% python3 -q
>>> import numpy as np
>>> import numpy.linalg as la
>>> np.set_printoptions(precision=4, suppress=True, linewidth=200)
>>> mat = np.array([[-0.1, 1.1, 0.3, -0.3, 2.3],
...     [0.0, 0.9, -2.0, 1.2, -0.7],
...     [0.0, -0.7, -2.3, 1.1, 2.4],
...     [1.5, -1.3, 1.1, -3.3, -0.6],
...     [-0.5, -1.4, -0.2, -2.0, -1.2]])
>>> rng = np.random.default_rng(246506)
>>> mat[4] = mat[3] + 0.02 * rng.normal(size=5)
>>> mat
array([[-0.1   ,  1.1   ,  0.3   , -0.3   ,  2.3   ],
       [ 0.    ,  0.9   , -2.    ,  1.2   , -0.7   ],
       [ 0.    , -0.7   , -2.3   ,  1.1   ,  2.4   ],
       [ 1.5   , -1.3   ,  1.1   , -3.3   , -0.6   ],
       [ 1.4948, -1.3192,  1.1187, -3.2812, -0.6064]])
>>> U, sv, VT = la.svd(mat)
>>> sv
array([6.3312, 3.31  , 2.472 , 1.3378, 0.0059])
>>> out = U[:, :4] @ np.diag(sv[:4]) @ VT[:4]
>>> la.matrix_rank(out)
np.int64(4)
>>> round(float(la.norm(mat - out) / la.norm(mat)), 4)
0.0008
>>> round(float(np.abs(mat - out).max()), 4)
0.0036
>>> [round(float(x), 4) for x in la.svd(mat, compute_uv=False)[:3]]
[6.3312, 3.31, 2.472]
>>> la.matrix_rank(mat, rtol=0.1)
np.int64(4)
>>> hat = np.triu(np.array([[-2, 1, 1, -2, 1],
...     [0, 2, 0, 0, 1],
...     [-2, -2, 1, 1, -2],
...     [0, 2, -2, -2, 1],
...     [1, -1, 2, 2, 0]]), 1) + np.eye(5)
>>> out = hat @ mat @ la.inv(hat)
>>> np.poly(out)
array([  1.    ,   5.4064,  -3.6846, -24.3431,  19.167 ,   0.4119])
>>> np.round(la.det(out), 4)
np.float64(-0.4119)
>>> W0 = np.load("layer15.npy")
>>> W0
array([[-3,  5,  1,  2,  4,  0,  6],
       [ 6, -3,  5,  1,  2,  4,  0],
       [ 0,  6, -3,  5,  1,  2,  4],
       [ 4,  0,  6, -3,  5,  1,  2],
       [ 2,  4,  0,  6, -3,  5,  1],
       [ 1,  2,  4,  0,  6, -3,  5],
       [ 5,  1,  2,  4,  0,  6, -3]])
>>> x0 = np.array([3, -5, -4, -5, 4, 5, 5])
>>> W0 @ np.ones(7)
array([15., 15., 15., 15., 15., 15., 15.])
>>> np.sign((W0 @ x0).round(6))
array([-1,  1, -1,  1, -1,  1, -1])
>>> labels = rng.permutation(7)
>>> out = W0[:, labels] * rng.choice([-1, 1], 7)
>>> out
array([[-1,  0, -2, -3, -5,  6, -4],
       [-5, -4, -1,  6,  3,  0, -2],
       [ 3, -2, -5,  0, -6,  4, -1],
       [-6, -1,  3,  4,  0,  2, -5],
       [ 0, -5, -6,  2, -4,  1,  3],
       [-4,  3,  0,  1, -2,  5, -6],
       [-2, -6, -4,  5, -1, -3,  0]])
>>> U, _, VT = la.svd(W0.T @ out)
>>> np.round(U @ VT, 4) + 0
array([[ 0.,  0.,  0.,  1.,  0.,  0.,  0.],
       [ 0.,  0.,  0.,  0., -1.,  0.,  0.],
       [-1.,  0.,  0.,  0.,  0.,  0.,  0.],
       [ 0.,  0., -1.,  0.,  0.,  0.,  0.],
       [ 0.,  0.,  0.,  0.,  0.,  0., -1.],
       [ 0., -1.,  0.,  0.,  0.,  0.,  0.],
       [ 0.,  0.,  0.,  0.,  0.,  1.,  0.]])
>>> u = np.array([2, 3, 1, 3, 2, 1, -3])
>>> out = W0 + np.outer(u, np.eye(7)[5])
>>> la.matrix_rank(out - W0)
np.int64(1)
>>> la.matrix_rank(la.inv(out) - la.inv(W0), tol=1e-8)
np.int64(1)
>>> out
array([[-3.,  5.,  1.,  2.,  4.,  2.,  6.],
       [ 6., -3.,  5.,  1.,  2.,  7.,  0.],
       [ 0.,  6., -3.,  5.,  1.,  3.,  4.],
       [ 4.,  0.,  6., -3.,  5.,  4.,  2.],
       [ 2.,  4.,  0.,  6., -3.,  7.,  1.],
       [ 1.,  2.,  4.,  0.,  6., -2.,  5.],
       [ 5.,  1.,  2.,  4.,  0.,  3., -3.]])
>>> F = np.array([[1, 1, 3, 0], [1, 3, 2, 1], [0, 1, 4, 5], [3, 3, 1, 0], [3, 1, 0, 0]])
>>> out = np.c_[F[:, :2] @ np.array([[2, 0], [0, 3]]), np.array([1, 3, 3, 1, 3])]
>>> out
array([[2, 3, 1],
       [2, 9, 3],
       [0, 3, 3],
       [6, 9, 1],
       [6, 3, 3]])
>>> la.matrix_rank(np.c_[F, out])
np.int64(5)
>>> np.round(la.lstsq(F, out[:, 0])[0], 4) + 0
array([2., 0., 0., 0.])
>>> x0 = np.array([0, 1, 2])
>>> y = out @ x0
>>> beta, lr = np.zeros(3), 1 / la.norm(out, 2) ** 2
>>> for i in range(250):
...     beta -= lr * out.T @ (out @ beta - y)
...     if i % 50 == 0: print(i, round(la.norm(out @ beta - y), 4))
... 
0 5.8846
50 0.6529
100 0.0822
150 0.0103
200 0.0013
>>> beta.round(4) + 0
array([0.    , 1.    , 1.9999])
>>> O, V = la.qr(F[:, :1])[0], la.qr(F[:, 1:])[0]
>>> sv = la.svd(O.T @ V, compute_uv=False)
>>> sv
array([0.8181])
>>> np.degrees(np.arccos(sv.clip(0, 1)))
array([35.1051])
>>> round(float(la.norm(O @ O.T - V @ V.T, 2)), 4)
1.0
>>> hat = F @ la.solve(F.T @ F, F.T)
>>> np.round((np.eye(5) - hat) @ F, 4) + 0
array([[0., 0., 0., 0.],
       [0., 0., 0., 0.],
       [0., 0., 0., 0.],
       [0., 0., 0., 0.],
       [0., 0., 0., 0.]])
>>> np.round(la.eigvalsh(hat), 4) + 0
array([0., 1., 1., 1., 1.])
>>> np.round(hat @ F[:, 0], 4) + 0
array([1., 1., 0., 3., 3.])
>>> np.diag(hat)
array([1.    , 0.7043, 0.9882, 0.5471, 0.7605])
>>> np.allclose(hat @ hat, hat)
True
>>> W2 = np.array([[3, 1, 1, 2, 0], [1, 1, 0, 0, 0], [2, 0, 3, 0, 3], [2, 0, 1, 2, 1]])
>>> feats = rng.normal(size=(12, 4)) @ W2 + np.array([0, 3, 1, 2, -3])
>>> feats
array([[ 8.2041,  7.2809,  1.7808,  7.104 , -3.7847],
       [-9.7116,  1.1305, -3.7307, -5.0325, -6.3123],
       [ 1.9016,  4.1371,  0.6889,  3.4578, -3.811 ],
       [ 3.7275,  4.9873,  3.3783,  2.232 , -1.3845],
       [-2.1609,  1.7577, -0.3267,  1.9488, -4.0359],
       [ 1.2738,  2.1794,  2.9016,  3.2401, -0.8225],
       [-2.0357,  1.8196,  1.0623,  0.6547, -0.963 ],
       [-3.3737,  3.8567, -3.4873,  0.1416, -7.5462],
       [-5.0168,  3.705 , -4.6011, -0.9816, -9.1772],
       [-3.3724,  3.9901, -3.7069,  0.1631, -8.4974],
       [ 4.5706,  5.8071,  2.2237,  3.4215, -3.7351],
       [ 5.5199,  5.7983,  1.439 ,  5.6434, -3.8482]])
>>> Xs = (feats - feats.mean(axis=0)) / feats.std(axis=0)
>>> np.argwhere(np.abs(Xs) > 2)
array([[1, 3]])
>>> Xs.std(axis=0)
array([1., 1., 1., 1., 1.])
>>> beta = la.lstsq(np.delete(Xs, 0, axis=1), Xs[:, 0])[0]
>>> beta.round(4) + 0
array([0.3698, 0.3768, 0.4146, 0.    ])
>>> 1 - np.var(Xs[:, 0] - np.delete(Xs, 0, axis=1) @ beta)
np.float64(1.0)
>>> W2 = feats[[7, 5]].astype(float)
>>> for _ in range(7):
...     labels = la.norm(feats[:, None] - W2, axis=-1).argmin(axis=1)
...     W2 = np.array([feats[labels == j].mean(axis=0) for j in range(2)])
... 
>>> labels
array([1, 0, 1, 1, 0, 1, 1, 0, 0, 0, 1, 1])
>>> W2
array([[-4.7271,  2.888 , -3.1705, -0.7521, -7.1138],
       [ 3.3088,  4.5728,  1.9249,  3.6791, -2.6213]])
>>> x0 = np.array([4, -3, -2, -2, -3])
>>> y = feats @ x0
>>> la.solve(feats.T @ feats, feats.T @ y)
array([ 4., -3., -2., -2., -3.])
>>> y = y + 0.05 * rng.normal(size=12)
>>> y
array([  4.4971,  -5.6457,  -1.668 ,  -7.1137,  -5.1174, -11.2562, -14.1182,   4.2881,   7.6114,   7.0946,   0.7695,   2.11  ])
>>> beta, *_ = la.lstsq(feats, y)
>>> np.round(la.norm(y - feats @ beta), 4)
np.float64(0.1289)
